% python3 -q
>>> import numpy as np
>>> from numpy import linalg as LA
>>> np.set_printoptions(suppress=True, linewidth=100)
>>> def tidy(a):
...     return np.round(a, 1) + 0
... 
>>> arr = np.array([[2, 3, -3, 0, 0, 0, 3],
...     [-2, 1, -1, -2, 2, -1, 0],
...     [2, -2, -3, -3, 1, 2, 2],
...     [2, -2, -3, -3, -3, 0, 1],
...     [-2, 3, -3, 3, 3, -3, -3],
...     [-1, 3, 0, 3, 1, -3, 2],
...     [1, 1, 0, -1, 3, -1, -3]])
>>> rng = np.random.default_rng(26)
>>> other = arr + rng.integers(-2, 3, (7, 3)) @ rng.integers(-2, 3, (3, 7))
>>> print(other)
[[ 2  5 -5 -4  4  4  3]
 [-5  3  1  1 -2 -5  0]
 [ 3 -5 -2 -2 -1  1  3]
 [ 2  0 -5 -7  1  4  1]
 [-1  3 -5 -2  7  2 -2]
 [-3 -1  4  5 -7 -7  6]
 [ 7 -1 -2  5  7 -3 -9]]
>>> tidy(LA.svd(other - arr, compute_uv=False))
array([18.2, 12.7,  6.2,  0. ,  0. ,  0. ,  0. ])
>>> np.abs(other - arr).sum(axis=1)
array([16, 18, 10, 16, 18, 28, 28])
>>> other - arr
array([[ 0,  2, -2, -4,  4,  4,  0],
       [-3,  2,  2,  3, -4, -4,  0],
       [ 1, -3,  1,  1, -2, -1,  1],
       [ 0,  2, -2, -4,  4,  4,  0],
       [ 1,  0, -2, -5,  4,  5,  1],
       [-2, -4,  4,  2, -8, -4,  4],
       [ 6, -2, -2,  6,  4, -2, -6]])
>>> other = LA.inv(arr)
>>> tidy(arr @ other)
array([[1., 0., 0., 0., 0., 0., 0.],
       [0., 1., 0., 0., 0., 0., 0.],
       [0., 0., 1., 0., 0., 0., 0.],
       [0., 0., 0., 1., 0., 0., 0.],
       [0., 0., 0., 0., 1., 0., 0.],
       [0., 0., 0., 0., 0., 1., 0.],
       [0., 0., 0., 0., 0., 0., 1.]])
>>> tidy(LA.inv(other))
array([[ 2.,  3., -3.,  0.,  0.,  0.,  3.],
       [-2.,  1., -1., -2.,  2., -1.,  0.],
       [ 2., -2., -3., -3.,  1.,  2.,  2.],
       [ 2., -2., -3., -3., -3.,  0.,  1.],
       [-2.,  3., -3.,  3.,  3., -3., -3.],
       [-1.,  3.,  0.,  3.,  1., -3.,  2.],
       [ 1.,  1.,  0., -1.,  3., -1., -3.]])
>>> tidy(other)
array([[ 0. , -0.2,  0. ,  0.1, -0.1,  0.1,  0.2],
       [ 0.3,  0.1, -0.2, -0.1,  0. , -0.2,  0. ],
       [ 0. ,  0. , -0.1, -0.1, -0.2,  0.1,  0.1],
       [-0.1, -0.2,  0.1, -0.1,  0.1,  0.1, -0.1],
       [-0.1,  0. ,  0.2, -0.1,  0. ,  0.1,  0.1],
       [ 0.2,  0. ,  0. , -0.2,  0. , -0.3, -0.2],
       [ 0. ,  0. ,  0.1,  0. , -0.1,  0.2, -0.1]])
>>> labels = rng.permutation(7)
>>> labels
array([4, 1, 3, 6, 5, 0, 2])
>>> other = arr[labels][:, labels]
>>> np.diag(other)
array([ 3,  1, -3, -3, -3,  2, -3])
>>> tidy(np.sort(np.abs(LA.eigvals(other))))
array([3.2, 3.2, 3.3, 3.3, 5. , 5. , 6.8])
>>> F = np.loadtxt("m.csv", delimiter=",")
>>> F
array([[ 0.,  0.,  0.,  0., -2.,  0.],
       [ 0.,  0.,  0., -2.,  0.,  0.],
       [ 0.,  0., -1.,  0.,  0.,  0.],
       [ 0.,  0.,  0.,  0.,  0.,  0.],
       [ 0., -1.,  0.,  0.,  0.,  0.],
       [-2.,  0.,  0.,  0.,  0.,  0.]])
>>> tidy(F @ LA.pinv(F) @ F)
array([[ 0.,  0.,  0.,  0., -2.,  0.],
       [ 0.,  0.,  0., -2.,  0.,  0.],
       [ 0.,  0., -1.,  0.,  0.,  0.],
       [ 0.,  0.,  0.,  0.,  0.,  0.],
       [ 0., -1.,  0.,  0.,  0.,  0.],
       [-2.,  0.,  0.,  0.,  0.,  0.]])
>>> tidy(LA.norm(F, axis=1))
array([2., 2., 1., 0., 1., 2.])
>>> tidy(LA.norm(F, "nuc"))
np.float64(8.0)
>>> tidy(LA.norm(F[1], 1)), tidy(LA.norm(F[1], np.inf))
(np.float64(2.0), np.float64(2.0))
>>> tidy(LA.norm(F, 2))
np.float64(2.0)
>>> tidy(LA.norm(F, axis=0))
array([2., 1., 1., 2., 2., 0.])
>>> tidy(LA.norm(F, 1)), tidy(LA.norm(F, np.inf))
(np.float64(2.0), np.float64(2.0))
>>> blk = np.stack([F, -1 * F, F[::-1]])
>>> print((blk @ F.T).shape)
(3, 6, 6)
>>> tidy(LA.norm(blk, axis=(1, 2)))
array([3.7, 3.7, 3.7])
>>> LA.matrix_rank(blk.reshape(3, -1))
np.int64(2)
>>> rank = LA.matrix_rank(F)
>>> rank
np.int64(5)
>>> null = LA.svd(F)[2][rank:].T
>>> F @ null
array([[0.],
       [0.],
       [0.],
       [0.],
       [0.],
       [0.]])
>>> LA.matrix_rank(F.T @ F), LA.matrix_rank(F @ F.T)
(np.int64(5), np.int64(5))
>>> np.allclose(F @ null, 0)
True
>>> null[:, 0] / null[np.abs(null[:, 0]).round(6).argmax(), 0]
array([0., 0., 0., 0., 0., 1.])
>>> left, sigma, vt = LA.svd(F)
>>> np.argmax(sigma[:-1] / (sigma[1:] + 1e-6)) + 1
np.int64(5)
>>> sigma
array([2., 2., 2., 1., 1., 0.])
>>> other = left[:, :5] @ np.diag(sigma[:5]) @ vt[:5]
>>> print(tidy(LA.norm(F - other, 2)), sigma[5])
0.0 0.0
>>> tidy(LA.norm(F - other) / LA.norm(F))
np.float64(0.0)
>>> LA.matrix_rank(other)
np.int64(5)
>>> data = np.load("test9.npy")
>>> data
array([[ 8.3, -5. ,  5. ,  1. ],
       [ 9. ,  7.3, -9. ,  2. ],
       [-6. ,  9. ,  3.3,  5. ],
       [ 8. , -5. ,  5. ,  1.3]])
>>> left, sigma, vt = LA.svd(data)
>>> tidy(sigma)
array([17.4, 14.8,  9.2,  0.2])
>>> np.argmax(sigma[:-1] / (sigma[1:] + 1e-6)) + 1
np.int64(3)
>>> other = left[:, :3] @ np.diag(sigma[:3]) @ vt[:3]
>>> tidy(LA.norm(data - other) / LA.norm(data))
np.float64(0.0)
>>> tidy(np.abs(data - other).max())
np.float64(0.1)
>>> LA.matrix_rank(other)
np.int64(3)
>>> tidy(other)
array([[ 8.3, -5.1,  4.9,  1.1],
       [ 9. ,  7.3, -9. ,  2. ],
       [-6. ,  9. ,  3.3,  5. ],
       [ 8. , -4.9,  5.1,  1.2]])
>>> tidy(np.poly(data))
array([    1. ,   -20.2,   269.6, -1724.4,   493.6])
>>> tidy(LA.eigvals(data).sum().real)
np.float64(20.2)
>>> np.kron(np.eye(2, dtype=int), data)
array([[ 8.3, -5. ,  5. ,  1. ,  0. , -0. ,  0. ,  0. ],
       [ 9. ,  7.3, -9. ,  2. ,  0. ,  0. , -0. ,  0. ],
       [-6. ,  9. ,  3.3,  5. , -0. ,  0. ,  0. ,  0. ],
       [ 8. , -5. ,  5. ,  1.3,  0. , -0. ,  0. ,  0. ],
       [ 0. , -0. ,  0. ,  0. ,  8.3, -5. ,  5. ,  1. ],
       [ 0. ,  0. , -0. ,  0. ,  9. ,  7.3, -9. ,  2. ],
       [-0. ,  0. ,  0. ,  0. , -6. ,  9. ,  3.3,  5. ],
       [ 0. , -0. ,  0. ,  0. ,  8. , -5. ,  5. ,  1.3]])
>>> E = np.load("case14.npy")
>>> E
array([[ 1.2,  0. , -1.7,  0.8, -0.9,  1.2,  1.3, -0.8],
       [ 0.5,  0. , -0.7,  0. ,  0.1, -2.6, -1.6, -1.3],
       [-1.8,  0.6,  0.3,  1.9,  0.9, -0.9,  2.4,  2.7]])
>>> blk = np.stack([E, -1 * E, E[::-1]])
>>> print(tidy(LA.norm(blk, axis=(1, 2))))
[6.6 6.6 6.6]
>>> blk.shape
(3, 3, 8)
>>> f = np.array([2, 1])
>>> tidy(np.cross(E[2, :3], E[1, :3]))
array([-0.4, -1.1, -0.3])
>>> W0 = np.load("dump.npy")
>>> W0
array([[ -4.6,   0.5,   7.4,   4.5,   4.9,  -2. , -15.2,   6.5,   1.6],
       [ 10. ,   4.4,  -6.3,   3.6,   2.3,  -8.9,   2.6,  -8.7,   7.8],
       [  4.9,   9.3,   0.2,  -0.5,  -1. ,   6.9,   6.7,  13.8,   2.1],
       [ 13.6,  -0.4,  10.4,   2.2,  -2.7,  -5.8,   4. ,   6.7,  -0.9],
       [ 12.5,  -0.6,   2. ,  -2.4,   8. ,  -9.8,   2.9,   4.5,   6.7],
       [ -0.3,  -5.9,   8.1,  -6.6,   9.4,  12.2,  -0.3,  -3.6,   2.4],
       [ -0.3,  -7.9,   1.2,  -9.1,  -1.7,  10.1,  -0.3,  10.3,   6.5],
       [  4.9, -10.9,  -5.4,  -4.6,   2.8,  -7.3,  -4.4,  10.4,  -4.3],
       [  8.8,  -4.1,  -1.8,  -6.4,   8.4,  -3.7, -11.1,   2.2,   7.1],
       [ -6.4,   9.5,   5.4,   2.3,  -0.3, -11. ,   4.3,  -8.1,  -5.4],
       [  1.7,   5.6,   7.1,   1.3,  -7.7,  -2.9,   4.5,  -8.2, -12.6],
       [  0.1, -12.1,  -1.2,  -1.9,   1.7,   4.5, -12.3,  -6.5,  -5.7],
       [  6.1,  -1.7,   5. ,  -3.8,  11. ,   3.3,   8.1, -10.9,   2.1],
       [  8. ,   6.6, -11.3,  -7.6,  -1.1,   3.4,   1. ,  -1.4,  -9.6],
       [ -1.9,   3.5,  -5.9,  -2.3,   9.1,  -1. ,   9.5, -12.5,   3.4],
       [  6. ,  -2.9,  -9. ,  -3. ,   4.1,  -8.8,   7.4,   3.3,  10.2],
       [ -5.5,  -1.2,  -0.8,  -3. ,   5.9,  10.8, -13.5,   4.6,  -1.4],
       [ -8.1,   3. ,   3.7,  -4.5,   9.3,   1. ,  -9.6, -10.3,  -2.4],
       [  4.1,  -5.6,   3.5,  -6.4,  12.5,   4.1,   3.8,  -8.3,  -6.5],
       [ -1.2,   0.8,   4.1,  -7.1,  -1.6,  -3.9, -11.9,   5.5,  11.9],
       [  4.1,  -6.3,  15.2,   7.6,   3.8,  -3. ,  -3.4,   4.2,  -1.2],
       [ -1. ,   3.6,   5.2,  -5.1,  -8.7,   5.6,  -0.4,   2.4, -14.8],
       [  0.2, -12.3,   6.3,   1.8,  -5.9,  -2.8,  -6.4, -11.1,   0.7],
       [  6.6,  -3.9,  -0.4,  -0.4,  -9.4,   9.7,  11.8,  -1.2,   4.2],
       [  1.3,  14.6,   4.2,   0.9,   7.5,   3. ,   1.1,  -8.6,   5.2],
       [ -8.7,  -6.6, -11.9,   1.1,  -8.5,   2.9,   4.9,   2.2,  -5.3]])
>>> x = np.array([-3, -1, 2, 2, -2, -3, -1, -3, -1])
>>> target = W0 @ x
>>> tidy(LA.solve(W0.T @ W0, W0.T @ target))
array([-3., -1.,  2.,  2., -2., -3., -1., -3., -1.])
>>> target = target + 0.1 * rng.normal(size=26)
>>> tidy(target)
array([ 27.2,  -1.8, -93.5, -15.4, -47.4, -37. , -71. , -30.1, -47. ,  84.3,  63. ,  26.5, -23.6,
       -63.6,  -4.9, -48.5, -33. ,  40.9, -22.2,  -4.8,  32.9,   8.4,  86.9, -40.2, -12.7,  13.3])
>>> beta, *_ = LA.lstsq(W0, target)
>>> tidy(W0.T @ (target - W0 @ beta))
array([0., 0., 0., 0., 0., 0., 0., 0., 0.])
>>> tidy(LA.norm(target - W0 @ beta))
np.float64(0.5)
>>> labels = W0[:, 0] > np.median(W0[:, 0])
>>> f = W0[labels].mean(axis=0) - W0[~labels].mean(axis=0)
>>> ((W0 - W0.mean(axis=0)) @ f > 0).astype(int)
array([0, 1, 1, 1, 1, 0, 0, 1, 1, 0, 1, 0, 1, 1, 1, 1, 0, 0, 1, 0, 1, 0, 0, 1, 0, 0])
>>> labels.astype(int)
array([0, 1, 1, 1, 1, 0, 0, 1, 1, 0, 1, 0, 1, 1, 0, 1, 0, 0, 1, 0, 1, 0, 0, 1, 0, 0])
>>> print(tidy(f))
[ 9.8  0.  -1.3  0.7  0.8 -4.   6.5  2.7  0.6]
>>> print(tidy((((W0 - W0.mean(axis=0)) @ f > 0) == labels).mean()))
1.0
>>> Ac = W0 - W0.mean(axis=0)
>>> left, sigma, vt = LA.svd(Ac, full_matrices=False)
>>> print(np.abs(left[:, 0]).argmax())
16
>>> tidy(vt[0] * np.sign(vt[0, np.abs(vt[0]).argmax()]))
array([ 0.2,  0.4, -0.1,  0.1,  0. , -0.2,  0.7, -0.5,  0. ])
>>> tidy(sigma ** 2 / (sigma ** 2).sum())
array([0.2, 0.2, 0.2, 0.1, 0.1, 0.1, 0.1, 0. , 0. ])
>>> tidy(sigma)
array([45.4, 42.5, 40.5, 35.8, 31.8, 31.1, 25. , 19.3, 15. ])
>>> (np.sign(left[:, 0]) == np.sign(left[0, 0])).astype(int)
array([1, 0, 0, 0, 0, 1, 1, 1, 1, 0, 0, 1, 0, 0, 0, 0, 1, 1, 0, 1, 1, 1, 1, 0, 0, 1])
>>> X = np.load("sample16.npy")
>>> tidy(X)
array([[-0.1, -0.3, -0.4, -0.4, -0.2,  0. ,  0.1, -0.3, -0.7,  0.1],
       [ 0.6, -0.1,  0.4, -0.2, -0.1,  0.5, -0.1,  0.3, -0.2,  0.2],
       [ 0.2, -0.2, -0.5,  0. , -0.5,  0. , -0.4, -0.1,  0.5,  0.1],
       [ 0. ,  0.3, -0.4,  0. , -0.3, -0.2,  0.2,  0.7, -0.2, -0.1],
       [ 0. ,  0.2,  0.1, -0.4, -0.3,  0.3,  0.5, -0.3,  0.4, -0.4],
       [-0.1,  0.6,  0.2, -0.4, -0.1, -0.2, -0.2, -0.2,  0.1,  0.5],
       [ 0. ,  0.2, -0.5, -0.3,  0.6,  0.5, -0.2,  0.1,  0.1, -0.1],
       [ 0.1, -0.3,  0.2, -0.5,  0.2, -0.5, -0.3,  0.2,  0.1, -0.5],
       [ 0.6, -0.1, -0.2,  0. ,  0.3, -0.4,  0.4, -0.1,  0.2,  0.3],
       [-0.4, -0.5,  0.1, -0.3,  0. ,  0.1,  0.2,  0.4,  0.3,  0.4]])
>>> f, g = X[3], X[9]
>>> tidy(f @ g)
np.float64(0.0)
>>> print(tidy(f @ f))
1.0
>>> p = (f @ g) / (f @ f) * f
>>> print(tidy(LA.norm(f + g) ** 2 + LA.norm(f - g) ** 2))
4.0
>>> tidy(np.outer(f, g))
array([[ 0. ,  0. ,  0. ,  0. ,  0. ,  0. ,  0. ,  0. ,  0. ,  0. ],
       [-0.1, -0.2,  0. , -0.1,  0. ,  0.1,  0.1,  0.1,  0.1,  0.2],
       [ 0.2,  0.2,  0. ,  0.1,  0. , -0.1, -0.1, -0.1, -0.1, -0.2],
       [ 0. ,  0. ,  0. ,  0. ,  0. ,  0. ,  0. ,  0. ,  0. ,  0. ],
       [ 0.1,  0.1,  0. ,  0.1,  0. ,  0. , -0.1, -0.1, -0.1, -0.1],
       [ 0.1,  0.1,  0. ,  0. ,  0. ,  0. ,  0. , -0.1,  0. , -0.1],
       [-0.1, -0.1,  0. , -0.1,  0. ,  0. ,  0. ,  0.1,  0.1,  0.1],
       [-0.3, -0.4,  0.1, -0.2,  0. ,  0.1,  0.2,  0.3,  0.2,  0.3],
       [ 0.1,  0.1,  0. ,  0. ,  0. ,  0. ,  0. , -0.1,  0. , -0.1],
       [ 0.1,  0.1,  0. ,  0. ,  0. ,  0. ,  0. , -0.1,  0. , -0.1]])
>>> tidy(g - p)
array([-0.4, -0.5,  0.1, -0.3,  0. ,  0.1,  0.2,  0.4,  0.3,  0.4])
>>> x = np.array([-2, 0, -2, -2, 1, -2, 0, -2, 0, 2])
>>> target = X @ x
>>> print(tidy(target))
[ 2.3 -2.8  0.3 -0.9 -0.5  2.5  1.   0.4  1.4  1. ]
>>> tidy(LA.solve(X, 5 * target))
array([-10.,   0., -10., -10.,   5., -10.,   0., -10.,   0.,  10.])
>>> tidy(LA.solve(X, X[:, 4]))
array([0., 0., 0., 0., 1., 0., 0., 0., 0., 0.])
>>> print(tidy(LA.solve(X, target)))
[-2.  0. -2. -2.  1. -2.  0. -2.  0.  2.]
>>> tidy(LA.solve(X, target + X[:, 3]))
array([-2.,  0., -2., -1.,  1., -2.,  0., -2.,  0.,  2.])
>>> q, R = LA.qr(X)
>>> print(tidy(R))
[[1. 0. 0. 0. 0. 0. 0. 0. 0. 0.]
 [0. 1. 0. 0. 0. 0. 0. 0. 0. 0.]
 [0. 0. 1. 0. 0. 0. 0. 0. 0. 0.]
 [0. 0. 0. 1. 0. 0. 0. 0. 0. 0.]
 [0. 0. 0. 0. 1. 0. 0. 0. 0. 0.]
 [0. 0. 0. 0. 0. 1. 0. 0. 0. 0.]
 [0. 0. 0. 0. 0. 0. 1. 0. 0. 0.]
 [0. 0. 0. 0. 0. 0. 0. 1. 0. 0.]
 [0. 0. 0. 0. 0. 0. 0. 0. 1. 0.]
 [0. 0. 0. 0. 0. 0. 0. 0. 0. 1.]]
>>> np.trace(q @ q.T)
np.float64(10.0)
>>> tidy(np.abs(np.diag(R)))
array([1., 1., 1., 1., 1., 1., 1., 1., 1., 1.])
>>> q.shape, R.shape
((10, 10), (10, 10))
>>> def softmax(z):
...     e = np.exp(z - z.max(axis=-1, keepdims=True))
...     return e / e.sum(axis=-1, keepdims=True)
... 
>>> tidy(softmax(10 * X[2]))
array([0.1, 0. , 0. , 0. , 0. , 0. , 0. , 0. , 0.9, 0. ])
>>> print(tidy(softmax(X).sum(axis=1)))
[1. 1. 1. 1. 1. 1. 1. 1. 1. 1.]
>>> tidy(softmax(X[2] + -3))
array([0.1, 0.1, 0.1, 0.1, 0.1, 0.1, 0.1, 0.1, 0.2, 0.1])
>>> att = X @ X.T / np.sqrt(10)
>>> softmax(att).round(6).argmax(axis=1)
array([0, 1, 2, 3, 4, 5, 6, 7, 8, 9])
>>> print(tidy(softmax(att + np.triu(np.full(att.shape, -np.inf), 1))))
[[1.  0.  0.  0.  0.  0.  0.  0.  0.  0. ]
 [0.4 0.6 0.  0.  0.  0.  0.  0.  0.  0. ]
 [0.3 0.3 0.4 0.  0.  0.  0.  0.  0.  0. ]
 [0.2 0.2 0.2 0.3 0.  0.  0.  0.  0.  0. ]
 [0.2 0.2 0.2 0.2 0.3 0.  0.  0.  0.  0. ]
 [0.2 0.2 0.2 0.2 0.2 0.2 0.  0.  0.  0. ]
 [0.1 0.1 0.1 0.1 0.1 0.1 0.2 0.  0.  0. ]
 [0.1 0.1 0.1 0.1 0.1 0.1 0.1 0.2 0.  0. ]
 [0.1 0.1 0.1 0.1 0.1 0.1 0.1 0.1 0.1 0. ]
 [0.1 0.1 0.1 0.1 0.1 0.1 0.1 0.1 0.1 0.1]]
>>> tidy(softmax(att))
array([[0.1, 0.1, 0.1, 0.1, 0.1, 0.1, 0.1, 0.1, 0.1, 0.1],
       [0.1, 0.1, 0.1, 0.1, 0.1, 0.1, 0.1, 0.1, 0.1, 0.1],
       [0.1, 0.1, 0.1, 0.1, 0.1, 0.1, 0.1, 0.1, 0.1, 0.1],
       [0.1, 0.1, 0.1, 0.1, 0.1, 0.1, 0.1, 0.1, 0.1, 0.1],
       [0.1, 0.1, 0.1, 0.1, 0.1, 0.1, 0.1, 0.1, 0.1, 0.1],
       [0.1, 0.1, 0.1, 0.1, 0.1, 0.1, 0.1, 0.1, 0.1, 0.1],
       [0.1, 0.1, 0.1, 0.1, 0.1, 0.1, 0.1, 0.1, 0.1, 0.1],
       [0.1, 0.1, 0.1, 0.1, 0.1, 0.1, 0.1, 0.1, 0.1, 0.1],
       [0.1, 0.1, 0.1, 0.1, 0.1, 0.1, 0.1, 0.1, 0.1, 0.1],
       [0.1, 0.1, 0.1, 0.1, 0.1, 0.1, 0.1, 0.1, 0.1, 0.1]])
>>> tidy(softmax(att)[2] @ X)
array([ 0.1,  0. , -0.1, -0.3, -0.1,  0. ,  0. ,  0.1,  0.1,  0.1])
